In [1]: import numpy as np

In [2]: np.set_printoptions(suppress=True, linewidth=200)

In [3]: rd = lambda a: np.round(a, 2) + 0

In [4]: E = np.load("case17.npy")

In [5]: E
Out[5]: 
array([[ 0, 39, 45],
       [ 0, 32, 37],
       [ 0, 11, 13],
       [ 0, 25, 29],
       [ 0, 39, 45],
       [ 4,  4,  5],
       [ 0, 18, 21],
       [11,  0,  0],
       [18,  0,  0],
       [11,  0,  0],
       [ 0, 18, 21]])

In [6]: # row 4 repeats row 0

In [7]: C = E[[2, 6]].astype(float)

In [8]: for _ in range(3):
   ...:     idx = np.linalg.norm(E[:, None] - C, axis=-1).argmin(axis=1)
   ...:     C = np.array([E[idx == j].mean(axis=0) for j in range(2)])
   ...: 

In [9]: idx
Out[9]: array([1, 1, 0, 1, 1, 0, 1, 0, 0, 0, 1])

In [10]: np.bincount(idx)
Out[10]: array([5, 6])

In [11]: np.abs(C[1] - C[0]).argmax()
Out[11]: np.int64(2)

In [12]: C[1] - C[0]
Out[12]: array([-8.8, 25.5, 29.4])

In [13]: x0 = np.array([3, 1, 3])

In [14]: target = E @ x0

In [15]: print(rd(np.linalg.solve(E.T @ E, E.T @ target)))
[3. 1. 3.]

In [16]: rd(np.linalg.lstsq(E, target)[0])
Out[16]: array([3., 1., 3.])

In [17]: np.linalg.solve(E, target)
LinAlgError: Last 2 dimensions of the array must be square


In [18]: rng = np.random.default_rng(67)

In [19]: target = target + 0.3 * rng.normal(size=11)

In [20]: print(rd(target))
[173.83 143.01  49.97 111.89 174.43  31.25  81.15  33.2   53.67  33.28  80.81]

In [21]: c, *_ = np.linalg.lstsq(E, target)

In [22]: rd(np.linalg.norm(target - E @ c))
Out[22]: np.float64(0.75)

In [23]: rd(E.T @ (target - E @ c))
Out[23]: array([0., 0., 0.])

In [24]: c.round()
Out[24]: array([3., 1., 3.])

In [25]: A = np.vander(np.arange(3) - 2, 3, increasing=True)

In [26]: A
Out[26]: 
array([[ 1, -2,  4],
       [ 1, -1,  1],
       [ 1,  0,  0]])

In [27]: P = np.triu(np.array([[1, 0, 2], [1, 3, -1], [2, -1, 2]]), 1) + np.eye(3)

In [28]: M2 = P @ A @ np.linalg.inv(P)

In [29]: M2
Out[29]: 
array([[ 3., -2., -4.],
       [ 0., -1.,  0.],
       [ 1.,  0., -2.]])

In [30]: np.trace(M2), np.trace(A)
Out[30]: (np.float64(0.0), np.int64(0))

In [31]: m1 = np.load("run10.npy")

In [32]: m1
Out[32]: 
array([[  9.22,  -4.18,  17.25],
       [ 14.21,  11.3 ,   8.39],
       [  3.48,  -4.91, -19.07],
       [  5.51, -11.07,  15.72],
       [ 16.22, -10.2 ,  -5.74],
       [ 15.01,   1.36,  13.14],
       [ 11.78,  -6.57,  14.76],
       [-17.77,   6.03,   6.92],
       [ -8.03,  16.81,  -7.28],
       [-10.31,  16.24,  -5.47],
       [  2.66, -16.57,  10.89],
       [ 15.8 ,  -4.79, -11.29],
       [ -7.26,   3.02,  18.39],
       [-14.  ,   1.85, -14.17],
       [ 10.38,   0.61, -17.09],
       [ -3.66,  -7.61,  18.13],
       [  6.9 ,  15.97,   9.87],
       [-17.87,  -8.98,  -0.06]])

In [33]: dist = np.linalg.norm(m1[:, None] - m1[None], axis=-1)

In [34]: dist.shape
Out[34]: (18, 18)

In [35]: rd(np.linalg.norm(m1, axis=1))
Out[35]: array([20.  , 20.  , 20.  , 20.  , 20.  , 20.  , 19.99, 20.  , 20.  , 20.  , 20.01, 20.  , 20.  , 20.01, 20.  , 20.  , 20.  , 20.  ])

In [36]: (dist + 1e9 * np.eye(18)).round(6).argmin(axis=1)
Out[36]: array([ 6, 16, 14,  6, 11,  6,  0, 12,  9,  8,  3,  4, 15,  9,  2,  3,  1,  7])

In [37]: np.linalg.matrix_rank(dist ** 2)
Out[37]: np.int64(5)

In [38]: C = m1[[6, 3]].astype(float)

In [39]: for _ in range(5):
    ...:     idx = np.linalg.norm(m1[:, None] - C, axis=-1).argmin(axis=1)
    ...:     C = np.array([m1[idx == j].mean(axis=0) for j in range(2)])
    ...: 

In [40]: idx
Out[40]: array([0, 0, 0, 1, 0, 0, 0, 1, 0, 0, 1, 0, 1, 1, 0, 1, 0, 1])

In [41]: rd(C)
Out[41]: 
array([[ 7.7 ,  2.88, -0.23],
       [-7.48, -4.76,  7.97]])

In [42]: np.unravel_index(np.abs(m1).argmax(), m1.shape)
Out[42]: (np.int64(2), np.int64(2))

In [43]: rd(m1.sum(axis=0))
Out[43]: array([32.27, -1.69, 53.29])

In [44]: np.abs(m1).max()
Out[44]: np.float64(19.07)

In [45]: rd(m1.mean(axis=0))
Out[45]: array([ 1.79, -0.09,  2.96])

In [46]: rd(np.linalg.svd(m1, compute_uv=False))
Out[46]: array([57.64, 48.88, 38.58])

In [47]: idx = rng.permutation(3)

In [48]: M2 = A[:, idx] * rng.choice([-1, 1], 3)

In [49]: M2
Out[49]: 
array([[ 1, -2,  4],
       [ 1, -1,  1],
       [ 1,  0,  0]])

In [50]: left, _, Vt = np.linalg.svd(A.T @ M2)

In [51]: print(rd(np.linalg.lstsq(A, M2)[0]))
[[1. 0. 0.]
 [0. 1. 0.]
 [0. 0. 1.]]

In [52]: print(idx)
[0 1 2]
